$ python3 -q
>>> import numpy as np
>>> np.set_printoptions(precision=2, suppress=True, linewidth=100, floatmode="fixed")
>>> def rnd(a):
...     return np.round(a, 2) + 0
... 
>>> X = np.loadtxt("out9.csv", delimiter=",")
>>> X
array([[0.00, 1.00, 1.00, 1.00, 1.00, 0.00, 0.00],
       [1.00, 0.00, 1.00, 1.00, 1.00, 0.00, 0.00],
       [1.00, 1.00, 0.00, 1.00, 0.00, 0.00, 0.00],
       [1.00, 1.00, 1.00, 0.00, 1.00, 0.00, 0.00],
       [1.00, 1.00, 0.00, 1.00, 0.00, 0.00, 0.00],
       [0.00, 0.00, 0.00, 0.00, 0.00, 0.00, 1.00],
       [0.00, 0.00, 0.00, 0.00, 0.00, 1.00, 0.00]])
>>> evals, evecs = np.linalg.eigh(X)
>>> rnd(np.linalg.eigvalsh(X @ X))
array([ 0.00,  1.00,  1.00,  1.00,  1.00,  2.71, 13.29])
>>> np.abs(evecs[:, -1]).round(6).argmax()
np.int64(0)
>>> rnd(evecs @ np.diag(evals) @ evecs.T)
array([[0.00, 1.00, 1.00, 1.00, 1.00, 0.00, 0.00],
       [1.00, 0.00, 1.00, 1.00, 1.00, 0.00, 0.00],
       [1.00, 1.00, 0.00, 1.00, 0.00, 0.00, 0.00],
       [1.00, 1.00, 1.00, 0.00, 1.00, 0.00, 0.00],
       [1.00, 1.00, 0.00, 1.00, 0.00, 0.00, 0.00],
       [0.00, 0.00, 0.00, 0.00, 0.00, 0.00, 1.00],
       [0.00, 0.00, 0.00, 0.00, 0.00, 1.00, 0.00]])
>>> rnd(np.linalg.eigvalsh(X + 2 * np.eye(7)))
array([0.35, 1.00, 1.00, 1.00, 2.00, 3.00, 5.65])
>>> np.unique(evals.round(6) + 0, return_counts=True)[1]
array([1, 3, 1, 1, 1])
>>> np.linalg.matrix_rank(X, rtol=0.1)
np.int64(6)
>>> A2 = np.array([[-3, -1, -2],
...     [1, -3, 3],
...     [1, 2, 2],
...     [3, 1, 3],
...     [0, -1, 1],
...     [0, 2, -3],
...     [-1, 2, 2]])
>>> A2.T @ X.T
array([[ 5.00,  1.00,  1.00, -1.00,  1.00, -1.00,  0.00],
       [-1.00,  1.00, -3.00, -3.00, -3.00,  2.00,  2.00],
       [ 9.00,  4.00,  4.00,  4.00,  4.00,  2.00, -3.00]])
>>> print(np.linalg.matrix_rank(X @ A2))
3
>>> print(np.einsum("ij->j", X))
[4.00 4.00 3.00 4.00 3.00 1.00 1.00]
>>> np.einsum("ik,kj->ji", X, A2)
array([[ 5.00,  1.00,  1.00, -1.00,  1.00, -1.00,  0.00],
       [-1.00,  1.00, -3.00, -3.00, -3.00,  2.00,  2.00],
       [ 9.00,  4.00,  4.00,  4.00,  4.00,  2.00, -3.00]])
>>> np.linalg.matrix_rank(np.vstack([X, A2.T]))
np.int64(7)
>>> arr = np.loadtxt("w.csv", delimiter=",")
>>> arr
array([[ 1.00,  0.00,  0.00,  0.00,  0.00,  0.00],
       [ 1.00,  1.00,  0.00,  0.00,  0.00,  0.00],
       [-9.00,  9.00,  1.00,  0.00,  0.00,  0.00],
       [ 0.00, -1.00,  0.00,  1.00,  0.00,  0.00],
       [ 5.00,  9.00,  9.00,  7.00,  1.00,  0.00],
       [ 7.00, -5.00,  0.00,  3.00, -9.00,  1.00]])
>>> print(arr @ arr)
[[  1.00   0.00   0.00   0.00   0.00   0.00]
 [  2.00   1.00   0.00   0.00   0.00   0.00]
 [ -9.00  18.00   1.00   0.00   0.00   0.00]
 [ -1.00  -2.00   0.00   1.00   0.00   0.00]
 [-62.00  92.00  18.00  14.00   1.00   0.00]
 [-36.00 -94.00 -81.00 -57.00 -18.00   1.00]]
>>> np.prod(np.diag(arr)), rnd(np.linalg.det(arr))
(np.float64(1.0), np.float64(1.0))
>>> vec = np.array([3, 0, -5, 0, 4, 4])
>>> h1 = np.maximum(arr @ vec, 0)
>>> arr * (h1 > 1e-9)[:, None]
array([[ 1.00,  0.00,  0.00,  0.00,  0.00,  0.00],
       [ 1.00,  1.00,  0.00,  0.00,  0.00,  0.00],
       [-0.00,  0.00,  0.00,  0.00,  0.00,  0.00],
       [ 0.00, -0.00,  0.00,  0.00,  0.00,  0.00],
       [ 0.00,  0.00,  0.00,  0.00,  0.00,  0.00],
       [ 0.00, -0.00,  0.00,  0.00, -0.00,  0.00]])
>>> arr.T @ h1
array([6.00, 3.00, 0.00, 0.00, 0.00, 0.00])
>>> rnd(np.tanh(arr @ vec))
array([ 1.00,  1.00, -1.00,  0.00, -1.00, -1.00])
>>> U, sigma, Vt = np.linalg.svd(X)
>>> evecs = Vt[:(sigma > 1e-8).sum()]
>>> rng = np.random.default_rng(9922)
>>> vec = X[6] + 4 * X[4] + rng.integers(2) * np.eye(7)[0]
>>> vec
array([5.00, 4.00, 0.00, 4.00, 0.00, 1.00, 0.00])
>>> print(np.linalg.matrix_rank(np.vstack([X, vec])))
6
>>> rnd(np.diag(evecs.T @ evecs))
array([1.00, 1.00, 0.50, 1.00, 0.50, 1.00, 1.00])
>>> rnd(np.linalg.norm(vec - evecs.T @ evecs @ vec))
np.float64(0.0)
>>> np.allclose(arr, arr.T)
False
>>> np.allclose(arr @ arr.T, arr.T @ arr)
False
>>> np.linalg.determinant(arr)
Traceback (most recent call last):
  File "<python-input-37>", line 1, in <module>
    np.linalg.determinant(arr)
    ^^^^^^^^^^^^^^^^^^^^^
AttributeError: module 'numpy.linalg' has no attribute 'determinant'
>>> rnd(np.linalg.matrix_power(arr, 2))
array([[  1.00,   0.00,   0.00,   0.00,   0.00,   0.00],
       [  2.00,   1.00,   0.00,   0.00,   0.00,   0.00],
       [ -9.00,  18.00,   1.00,   0.00,   0.00,   0.00],
       [ -1.00,  -2.00,   0.00,   1.00,   0.00,   0.00],
       [-62.00,  92.00,  18.00,  14.00,   1.00,   0.00],
       [-36.00, -94.00, -81.00, -57.00, -18.00,   1.00]])
>>> print(rnd(np.linalg.det(arr)))
1.0
>>> np.trace(arr)
np.float64(6.0)
